In [1]: import numpy as np

In [2]: np.set_printoptions(suppress=True, linewidth=200)

In [3]: rng = np.random.default_rng(21)

In [4]: idx = rng.integers(0, 2, 5)

In [5]: K = np.triu((idx[:, None] == idx) & (rng.random((5, 5)) < 0.8), 1).astype(int)

In [6]: K += K.T

In [7]: print(K)
[[0 0 0 0 1]
 [0 0 0 1 0]
 [0 0 0 0 1]
 [0 1 0 0 0]
 [1 0 1 0 0]]

In [8]: # columns 0 and 2 are equal

In [9]: M2 = np.array([[-2, -1], [-2, -1]])

In [10]: Z = np.kron(M2, K)

In [11]: print(Z.shape)
(10, 10)

In [12]: print(np.linalg.matrix_rank(Z))
4

In [13]: print(Z)
[[ 0  0  0  0 -2  0  0  0  0 -1]
 [ 0  0  0 -2  0  0  0  0 -1  0]
 [ 0  0  0  0 -2  0  0  0  0 -1]
 [ 0 -2  0  0  0  0 -1  0  0  0]
 [-2  0 -2  0  0 -1  0 -1  0  0]
 [ 0  0  0  0 -2  0  0  0  0 -1]
 [ 0  0  0 -2  0  0  0  0 -1  0]
 [ 0  0  0  0 -2  0  0  0  0 -1]
 [ 0 -2  0  0  0  0 -1  0  0  0]
 [-2  0 -2  0  0 -1  0 -1  0  0]]

In [14]: print(np.round(np.linalg.norm(Z, 2), 1), np.round(np.linalg.norm(M2, 2) * np.linalg.norm(K, 2), 1))
4.5 4.5

In [15]: vals, evecs = np.linalg.eigh(K)

In [16]: print(np.round(evecs.T @ evecs, 1) + 0)
[[1. 0. 0. 0. 0.]
 [0. 1. 0. 0. 0.]
 [0. 0. 1. 0. 0.]
 [0. 0. 0. 1. 0.]
 [0. 0. 0. 0. 1.]]

In [17]: print(np.unique(vals.round(6) + 0, return_counts=True)[1])
[1 1 1 1 1]

In [18]: print(np.round(np.abs(evecs[:, -1]), 1))
[0.5 0.  0.5 0.  0.7]

In [19]: print(np.round(np.linalg.eigvalsh(K @ K), 1))
[0. 1. 1. 2. 2.]

In [20]: hat = np.triu(np.array([[2, 2, 3, 0, 2],
    ...:     [3, 2, 3, 1, 2],
    ...:     [3, 3, 3, 0, 0],
    ...:     [1, 0, 1, 2, 1],
    ...:     [3, 3, 2, 0, 1]]), 1) + np.eye(5)

In [21]: M2 = hat @ K @ np.linalg.inv(hat)

In [22]: print(hat @ K - K @ hat)
[[ 2.  0.  2.  2.  3.]
 [ 2.  1.  2.  0.  2.]
 [ 0.  0.  0.  0.  0.]
 [ 1.  0. -2. -1. -2.]
 [ 0. -2. -3.  0. -2.]]

In [23]: print(np.linalg.matrix_rank(M2))
4

In [24]: print(np.round(np.linalg.det(M2), 1))
0.0

In [25]: print(np.trace(K @ K @ K) // 6)
0

In [26]: low = np.diag(K.sum(axis=1)) - K

In [27]: print((np.linalg.eigvalsh(low) < 1e-8).sum())
2

In [28]: print(np.round(np.linalg.eigvalsh(low), 1) + 0)
[0. 0. 1. 2. 3.]

In [29]: print(low @ np.ones(5))
[0. 0. 0. 0. 0.]

In [30]: M2 = np.array([[0.7, -0.4], [0.5, -1.0], [-1.1, -0.7]])

In [31]: Z = np.array([[0.8, -1.4, -2.7, -0.7, 1.4], [0.1, -0.7, -0.9, -1.6, -1.9]])

In [32]: feats = M2 @ Z

In [33]: print(feats.round(1))
[[ 0.5 -0.7 -1.5  0.2  1.7]
 [ 0.3  0.  -0.5  1.2  2.6]
 [-1.   2.   3.6  1.9 -0.2]]

In [34]: # looks like rank 2

In [35]: print(np.linalg.lstsq(K[:-1].T, K[-1])[2])
3

In [36]: print(np.round(K @ np.linalg.pinv(K) @ K, 1))
[[0. 0. 0. 0. 1.]
 [0. 0. 0. 1. 0.]
 [0. 0. 0. 0. 1.]
 [0. 1. 0. 0. 0.]
 [1. 0. 1. 0. 0.]]

In [37]: print(np.round(np.trace(np.linalg.pinv(K) @ K), 1))
4.0

In [38]: print(np.allclose(feats[:-1].T @ np.linalg.lstsq(feats[:-1].T, feats[-1])[0], feats[-1]))
True

In [39]: print(round(np.trace(np.linalg.pinv(feats) @ feats), 1))
2.0

In [40]: U, s, Vh = np.linalg.svd(feats, full_matrices=False)

In [41]: print(np.round(s / s[0], 1) + 0)
[1.  0.7 0. ]

In [42]: print(np.abs(U[:, 0]).round(6).argmax())
2

In [43]: print(np.round(np.abs(Vh[0]), 1))
[0.2 0.4 0.8 0.3 0.3]

In [44]: print(U.shape, s.shape, Vh.shape)
(3, 3) (3,) (3, 5)

In [45]: print(np.round(np.sqrt((s ** 2).sum()), 1), round(np.linalg.norm(feats), 1))
6.0 6.0

In [46]: print(np.round(U.T @ U, 1) + 0)
[[1. 0. 0.]
 [0. 1. 0.]
 [0. 0. 1.]]

In [47]: print(np.round(np.cumsum(s ** 2) / np.sum(s ** 2), 1))
[0.7 1.  1. ]

In [48]: print(np.round(Vh @ Vh.T, 1) + 0)
[[1. 0. 0.]
 [0. 1. 0.]
 [0. 0. 1.]]

In [49]: print(np.allclose(U * s @ Vh, feats))
True

In [50]: print((s > 1e-8).sum())
2

In [51]: print(s.round(1) + 0)
[5.  3.4 0. ]

In [52]: u, v = feats[2], feats[1]

In [53]: print(round(u @ v, 1))
-0.1

In [54]: pr = (u @ v) / (u @ u) * u

In [55]: print(pr.round(1) + 0)
[0. 0. 0. 0. 0.]

In [56]: print(np.round(v - pr, 1) + 0)
[ 0.3  0.  -0.4  1.3  2.6]

In [57]: rank = np.linalg.matrix_rank(feats)

In [58]: print(rank)
2

In [59]: null = np.linalg.svd(feats)[2][rank:].T

In [60]: print(null.shape)
(5, 3)

In [61]: print([int(np.linalg.matrix_rank(feats[:i])) for i in range(1, len(feats) + 1)])
[1, 2, 2]

In [62]: print(np.round(null @ null.T, 1) + 0)
[[ 0.9  0.1  0.2  0.  -0.1]
 [ 0.1  0.8 -0.3 -0.2  0. ]
 [ 0.2 -0.3  0.4 -0.3  0.2]
 [ 0.  -0.2 -0.3  0.7 -0.4]
 [-0.1  0.   0.2 -0.4  0.2]]

In [63]: print(np.round(feats @ null, 1) + 0)
[[0. 0. 0.]
 [0. 0. 0.]
 [0. 0. 0.]]

In [64]: M = np.load("case11.npy")

In [65]: print(M)
[[ 0  0  0  0  0]
 [-1  0  0  0  0]
 [ 2 -1 -1  0  0]
 [ 1 -1  0  0  0]
 [-2 -1  2  0 -2]]

In [66]: # null space of dimension 1

In [67]: print(round(np.linalg.det(M.T), 1))
0.0

In [68]: print(np.einsum("ij,ji->", M, M))
5

In [69]: print(round(np.linalg.det(M[::-1]), 1))
0.0

In [70]: print(np.round(np.linalg.det(2 * M), 1), round(np.linalg.det(M), 1))
0.0 0.0

In [71]: print(M - M[0])
[[ 0  0  0  0  0]
 [-1  0  0  0  0]
 [ 2 -1 -1  0  0]
 [ 1 -1  0  0  0]
 [-2 -1  2  0 -2]]

In [72]: np.linalg.rank(M)
Traceback (most recent call last):
  Cell In[72], line 1
    np.linalg.rank(M)
AttributeError: module 'numpy.linalg' has no attribute 'rank'


In [73]: print(M.sum(axis=0))
[ 0 -3  1  0 -2]

In [74]: print(M.shape)
(5, 5)

In [75]: idx = rng.permutation(5)

In [76]: print(idx)
[0 2 1 4 3]

In [77]: M2 = M[idx][:, idx]

In [78]: print(np.diag(M2))
[ 0 -1  0 -2  0]
